% python3 -q
>>> import numpy as np
>>> from numpy import linalg as LA
>>> np.set_printoptions(suppress=True, linewidth=200)
>>> def tidy(a):
...     return np.round(a, 4) + 0
... 
>>> rng = np.random.default_rng(445449)
>>> K = (rng.random((4, 4)) < 0.3) + np.eye(4)
>>> K /= K.sum(axis=1, keepdims=True)
>>> tidy(K)
array([[1.    , 0.    , 0.    , 0.    ],
       [0.    , 0.5   , 0.5   , 0.    ],
       [0.    , 0.    , 0.5   , 0.5   ],
       [0.3333, 0.3333, 0.    , 0.3333]])
>>> # rows sum to 1
>>> Q, vecs = LA.qr(K[:, :3])[0], LA.qr(K[:, 3:])[0]
>>> sigma = LA.svd(Q.T @ vecs, compute_uv=False)
>>> tidy(sigma)
array([0.6202])
>>> tidy(np.degrees(np.arccos(sigma.clip(0, 1))))
array([51.6712])
>>> cov = K.T @ K
>>> LA.matrix_rank(cov)
np.int64(4)
>>> tidy(np.trace(cov)), tidy((K ** 2).sum())
(np.float64(2.3333), np.float64(2.3333))
>>> tidy(LA.svd(K, compute_uv=False) ** 2)
array([1.1606, 0.8036, 0.25  , 0.1191])
>>> (K @ K.T).shape
(4, 4)
>>> tidy(cov)
array([[1.1111, 0.1111, 0.    , 0.1111],
       [0.1111, 0.3611, 0.25  , 0.1111],
       [0.    , 0.25  , 0.5   , 0.25  ],
       [0.1111, 0.1111, 0.25  , 0.3611]])
>>> x0 = np.ones(4)
>>> for _ in range(7):
...     x0 = cov @ x0
...     x0 /= LA.norm(x0)
...     print(round(x0 @ cov @ x0, 4))
... 
1.07
1.1107
1.1348
1.1477
1.1543
1.1575
1.1591
>>> tidy(x0)
array([0.9196, 0.2372, 0.2045, 0.2372])
>>> tidy(LA.eigvalsh(cov)[-1])
np.float64(1.1606)
>>> mat = np.array([[1, 2, 2, 2, -2, 0, -2],
...     [1, 2, 2, 2, -2, 0, -2],
...     [2, 4, 4, 4, -4, 0, -4]])
>>> # column 2 repeats column 1
>>> left, sigma, Vt = LA.svd(mat)
>>> np.argmax(sigma[:-1] / (sigma[1:] + 1e-6)) + 1
np.int64(1)
>>> tidy(sigma)
array([11.225,  0.   ,  0.   ])
>>> A2 = left[:, :1] @ np.diag(sigma[:1]) @ Vt[:1]
>>> tidy(np.abs(mat - A2).max())
np.float64(0.0)
>>> tidy(LA.norm(mat - A2, 2)), tidy(sigma[1])
(np.float64(0.0), np.float64(0.0))
>>> LA.matrix_rank(A2)
np.int64(1)
>>> tidy(LA.norm(mat - A2) / LA.norm(mat))
np.float64(0.0)
>>> tidy(mat @ LA.pinv(mat) @ mat)
array([[ 1.,  2.,  2.,  2., -2.,  0., -2.],
       [ 1.,  2.,  2.,  2., -2.,  0., -2.],
       [ 2.,  4.,  4.,  4., -4.,  0., -4.]])
>>> np.allclose(mat[:-1].T @ LA.lstsq(mat[:-1].T, mat[-1])[0], mat[-1])
True
>>> np.unique(mat.round(6), axis=0).shape
(2, 7)
>>> left, sigma, Vt = LA.svd(mat)
>>> vecs = Vt[:(sigma > 1e-8).sum()]
>>> x0 = mat[0] + -3 * mat[2] + rng.integers(2) * np.eye(7)[4]
>>> x0
array([ -5., -10., -10., -10.,  10.,   0.,  10.])
>>> tidy(vecs.T @ vecs)
array([[ 0.0476,  0.0952,  0.0952,  0.0952, -0.0952,  0.    , -0.0952],
       [ 0.0952,  0.1905,  0.1905,  0.1905, -0.1905,  0.    , -0.1905],
       [ 0.0952,  0.1905,  0.1905,  0.1905, -0.1905,  0.    , -0.1905],
       [ 0.0952,  0.1905,  0.1905,  0.1905, -0.1905,  0.    , -0.1905],
       [-0.0952, -0.1905, -0.1905, -0.1905,  0.1905,  0.    ,  0.1905],
       [ 0.    ,  0.    ,  0.    ,  0.    ,  0.    ,  0.    ,  0.    ],
       [-0.0952, -0.1905, -0.1905, -0.1905,  0.1905,  0.    ,  0.1905]])
>>> np.allclose(vecs.T @ vecs @ x0, x0)
True
>>> LA.matrix_rank(np.vstack([mat, x0]))
np.int64(1)
>>> t3 = np.stack([mat, 4 * mat, mat[::-1]])
>>> tidy(LA.norm(t3, axis=(1, 2)))
array([11.225 , 44.8999, 11.225 ])
>>> LA.matrix_rank(t3)
array([1, 1, 1])
>>> t3.sum(axis=0)
array([[  7,  14,  14,  14, -14,   0, -14],
       [  6,  12,  12,  12, -12,   0, -12],
       [ 11,  22,  22,  22, -22,   0, -22]])
>>> r = LA.matrix_rank(mat)
>>> r
np.int64(1)
>>> ns = LA.svd(mat)[2][r:].T
>>> LA.matrix_rank(mat.T @ mat), LA.matrix_rank(mat @ mat.T)
(np.int64(1), np.int64(1))
>>> [int(LA.matrix_rank(mat[:, :j + 1])) for j in range(7)]
[1, 1, 1, 1, 1, 1, 1]
>>> tidy(mat @ ns)
array([[0., 0., 0., 0., 0., 0.],
       [0., 0., 0., 0., 0., 0.],
       [0., 0., 0., 0., 0., 0.]])
>>> X = np.array([[0.8, 0.3, 0.9, -0.6, -0.7, 1.9, -1.2, -0.2, 0.6],
...     [1.1, 0.4, -1.5, -0.3, -0.1, -0.1, -1.0, 0.8, -1.1],
...     [1.9, 1.0, 0.3, -1.3, -0.2, 0.6, -1.6, -0.2, -2.0],
...     [0.8, 0.4, -0.1, 0.8, -0.8, 0.1, 0.1, -1.2, -1.4],
...     [-0.9, 0.8, 0.6, -0.6, 1.2, 1.0, 0.8, 0.8, 0.9],
...     [0.5, -0.9, -0.9, -0.1, 0.3, -1.3, -0.8, -1.4, -1.4],
...     [-0.7, -2.9, -0.8, -1.4, 0.2, -0.4, 0.9, -0.2, 0.0],
...     [0.8, 0.0, -0.2, 0.5, 0.4, -0.1, 0.1, 1.1, -0.6]])
>>> X[:, 7] *= 5
>>> X
array([[ 0.8,  0.3,  0.9, -0.6, -0.7,  1.9, -1.2, -1. ,  0.6],
       [ 1.1,  0.4, -1.5, -0.3, -0.1, -0.1, -1. ,  4. , -1.1],
       [ 1.9,  1. ,  0.3, -1.3, -0.2,  0.6, -1.6, -1. , -2. ],
       [ 0.8,  0.4, -0.1,  0.8, -0.8,  0.1,  0.1, -6. , -1.4],
       [-0.9,  0.8,  0.6, -0.6,  1.2,  1. ,  0.8,  4. ,  0.9],
       [ 0.5, -0.9, -0.9, -0.1,  0.3, -1.3, -0.8, -7. , -1.4],
       [-0.7, -2.9, -0.8, -1.4,  0.2, -0.4,  0.9, -1. ,  0. ],
       [ 0.8,  0. , -0.2,  0.5,  0.4, -0.1,  0.1,  5.5, -0.6]])
>>> # column 7 is much longer than the rest
>>> tidy(X.sum(axis=1))
array([  1. ,   1.4,  -2.3,  -6.1,   7.8, -11.6,  -6.1,   6.4])
>>> np.count_nonzero(X)
np.int64(70)
>>> X.shape
(8, 9)
>>> LA.matrix_rank(X)
np.int64(8)
>>> tidy(LA.svd(X, compute_uv=False))
array([12.4358,  4.8716,  3.8878,  2.8567,  1.6982,  1.3415,  0.94  ,  0.6971])
>>> left, sigma, Vt = LA.svd(X, full_matrices=False)
>>> (sigma > 1e-8).sum()
np.int64(8)
>>> tidy(left.T @ X @ Vt.T)
array([[12.4358,  0.    ,  0.    ,  0.    ,  0.    ,  0.    ,  0.    ,  0.    ],
       [ 0.    ,  4.8716,  0.    ,  0.    ,  0.    ,  0.    ,  0.    ,  0.    ],
       [ 0.    ,  0.    ,  3.8878,  0.    ,  0.    ,  0.    ,  0.    ,  0.    ],
       [ 0.    ,  0.    ,  0.    ,  2.8567,  0.    ,  0.    ,  0.    ,  0.    ],
       [ 0.    ,  0.    ,  0.    ,  0.    ,  1.6982,  0.    ,  0.    ,  0.    ],
       [ 0.    ,  0.    ,  0.    ,  0.    ,  0.    ,  1.3415,  0.    ,  0.    ],
       [ 0.    ,  0.    ,  0.    ,  0.    ,  0.    ,  0.    ,  0.94  ,  0.    ],
       [ 0.    ,  0.    ,  0.    ,  0.    ,  0.    ,  0.    ,  0.    ,  0.6971]])
>>> left.shape, sigma.shape, Vt.shape
((8, 8), (8,), (8, 9))
>>> tidy(sigma / sigma[0])
array([1.    , 0.3917, 0.3126, 0.2297, 0.1366, 0.1079, 0.0756, 0.0561])
>>> tidy(Vt @ Vt.T)
array([[1., 0., 0., 0., 0., 0., 0., 0.],
       [0., 1., 0., 0., 0., 0., 0., 0.],
       [0., 0., 1., 0., 0., 0., 0., 0.],
       [0., 0., 0., 1., 0., 0., 0., 0.],
       [0., 0., 0., 0., 1., 0., 0., 0.],
       [0., 0., 0., 0., 0., 1., 0., 0.],
       [0., 0., 0., 0., 0., 0., 1., 0.],
       [0., 0., 0., 0., 0., 0., 0., 1.]])
>>> tidy(np.abs(Vt[0]))
array([0.0412, 0.0698, 0.0183, 0.0096, 0.0668, 0.0664, 0.0487, 0.9845, 0.1119])
>>> M = np.load("x.npy")
>>> M
array([[ 1,  2,  4, -3],
       [ 0,  0,  0,  0],
       [ 3, -1,  2, -1],
       [ 0, -1,  5,  0],
       [ 5, -6,  6,  2],
       [ 0,  0,  0,  0],
       [ 5, -5,  5,  1],
       [ 0,  0,  0,  0],
       [-2,  3,  2, -2],
       [ 0,  0,  0,  0],
       [-2,  3,  2, -2],
       [ 0,  0,  0,  0],
       [ 3, -1,  2, -1],
       [ 0,  0,  0,  0],
       [ 0,  0,  0,  0],
       [ 1,  1,  5, -2],
       [-2,  3,  2, -2],
       [ 0, -1,  5,  0],
       [ 0,  0,  0,  0],
       [ 0,  0,  0,  0],
       [ 0,  0,  0,  0],
       [-2,  3,  2, -2],
       [ 0,  0,  0,  0],
       [ 1,  2,  4, -3]])
>>> P = M @ LA.solve(M.T @ M, M.T)
>>> tidy(P @ M[:, 0])
array([ 1.,  0.,  3.,  0.,  5.,  0.,  5.,  0., -2.,  0., -2.,  0.,  3.,  0.,  0.,  1., -2.,  0.,  0.,  0.,  0., -2.,  0.,  1.])
>>> tidy(np.trace(P))
np.float64(4.0)
>>> tidy(LA.eigvalsh(P))
array([0., 0., 0., 0., 0., 0., 0., 0., 0., 0., 0., 0., 0., 0., 0., 0., 0., 0., 0., 0., 1., 1., 1., 1.])
>>> tidy(LA.norm(mat[1] - mat[2]))
np.float64(4.5826)
>>> mat[1] @ mat[2]
np.int64(42)
>>> tidy(LA.norm(mat, "nuc"))
np.float64(11.225)
>>> tidy(LA.norm(mat[1], 1)), tidy(LA.norm(mat[1], np.inf))
(np.float64(11.0), np.float64(2.0))
>>> tidy(LA.norm(mat) ** 2 / LA.norm(mat, 2) ** 2)
np.float64(1.0)
>>> data = np.loadtxt("data.csv", delimiter=",")
>>> data
array([[0.2   , 0.6   , 0.2   ],
       [0.5   , 0.3333, 0.1667],
       [0.    , 0.3333, 0.6667]])
>>> # rows sum to 1
>>> P = np.triu(np.array([[1, 2, 1], [0, 2, 1], [0, 0, 0]]), 1) + np.eye(3)
>>> A2 = P @ data @ LA.inv(P)
>>> tidy(LA.det(A2))
np.float64(-0.1334)
>>> tidy(A2)
array([[ 1.2   , -0.8001,  0.8002],
       [ 0.5   , -0.3334,  0.6668],
       [ 0.    ,  0.3333,  0.3334]])
>>> LA.matrix_rank(A2)
np.int64(3)
>>> np.trace(A2), np.trace(data)
(np.float64(1.2), np.float64(1.2))
>>> Q = data.astype(float).copy()
>>> for j in range(3):
...     Q[:, j] -= Q[:, :j] @ (Q[:, :j].T @ Q[:, j])
...     Q[:, j] /= LA.norm(Q[:, j])
... 
>>> tidy(Q)
array([[ 0.3714,  0.7359, -0.5661],
       [ 0.9285, -0.2944,  0.2264],
       [ 0.    ,  0.6097,  0.7926]])
>>> tidy(Q.T @ Q)
array([[1., 0., 0.],
       [0., 1., 0.],
       [0., 0., 1.]])
>>> E = np.array([[1, 5, 2, 2, 2, 2],
...     [2, 1, 5, 2, 2, 2],
...     [2, 2, 1, 5, 2, 2],
...     [2, 2, 2, 1, 5, 2],
...     [2, 2, 2, 2, 1, 5],
...     [5, 2, 2, 2, 2, 1]])
>>> E
array([[1, 5, 2, 2, 2, 2],
       [2, 1, 5, 2, 2, 2],
       [2, 2, 1, 5, 2, 2],
       [2, 2, 2, 1, 5, 2],
       [2, 2, 2, 2, 1, 5],
       [5, 2, 2, 2, 2, 1]])
>>> cov = E.T @ E
>>> np.allclose(cov, cov.T)
True
>>> tidy(LA.svd(E, compute_uv=False) ** 2)
array([196.,  16.,  13.,  13.,   7.,   7.])
>>> tidy(LA.eigvalsh(cov)[::-1])
array([196.,  16.,  13.,  13.,   7.,   7.])
>>> u, g = E[5], E[4]
>>> u @ u
np.int64(42)
>>> u @ g
np.int64(29)
>>> pr = (u @ g) / (u @ u) * u
>>> tidy(pr)
array([3.4524, 1.381 , 1.381 , 1.381 , 1.381 , 0.6905])
>>> tidy(LA.norm(u + g) ** 2 + LA.norm(u - g) ** 2)
np.float64(168.0)
>>> F = np.load("w.npy")
>>> F
array([[6, 9, 0],
       [0, 0, 1],
       [2, 5, 0],
       [4, 6, 0],
       [0, 0, 0],
       [0, 0, 1],
       [4, 3, 0],
       [0, 0, 0],
       [6, 7, 0],
       [0, 0, 0],
       [0, 0, 0],
       [2, 2, 0],
       [6, 9, 0],
       [0, 0, 0],
       [0, 0, 0],
       [2, 0, 1],
       [6, 9, 0],
       [0, 2, 0],
       [0, 0, 0],
       [0, 0, 0],
       [4, 8, 0],
       [0, 0, 0],
       [0, 0, 0],
       [0, 0, 0],
       [4, 2, 1],
       [2, 0, 1],
       [0, 0, 0],
       [0, 0, 0]])
>>> x0 = np.array([1, 0, 2])
>>> rhs = F @ x0
>>> tidy(LA.lstsq(F, rhs)[0])
array([1., 0., 2.])
>>> rhs = rhs + 0.02 * rng.normal(size=28)
>>> tidy(rhs)
array([ 5.9984,  1.98  ,  2.0007,  4.0104, -0.0182,  1.9787,  4.0071, -0.0196,  6.0091, -0.0141,  0.0078,  2.0413,  6.0216,  0.0049,  0.0001,  4.0005,  6.0059,  0.0007,  0.0144,  0.0137,  4.001 ,
        0.0066,  0.0091,  0.021 ,  5.9698,  3.9686,  0.0072,  0.012 ])
>>> b, *_ = LA.lstsq(F, rhs)
>>> b.round()
array([ 1., -0.,  2.])
>>> tidy(F.T @ (rhs - F @ b))
array([0., 0., 0.])
>>> tidy(b)
array([ 1.0026, -0.0007,  1.9757])
>>> A = np.array([[2, 3, 2, 2], [0, 1, 4, 1], [0, 0, 3, 3], [0, 0, 0, 2]])
>>> idx = rng.permutation(4)
>>> idx
array([2, 3, 1, 0])
>>> A2 = A[idx][:, idx]
>>> np.diag(A2)
array([3, 2, 1, 2])
>>> np.allclose(A2, A)
False
>>> np.trace(A2)
np.int64(8)
>>> tidy(np.sort(np.abs(LA.eigvals(A2))))
array([1., 2., 2., 3.])
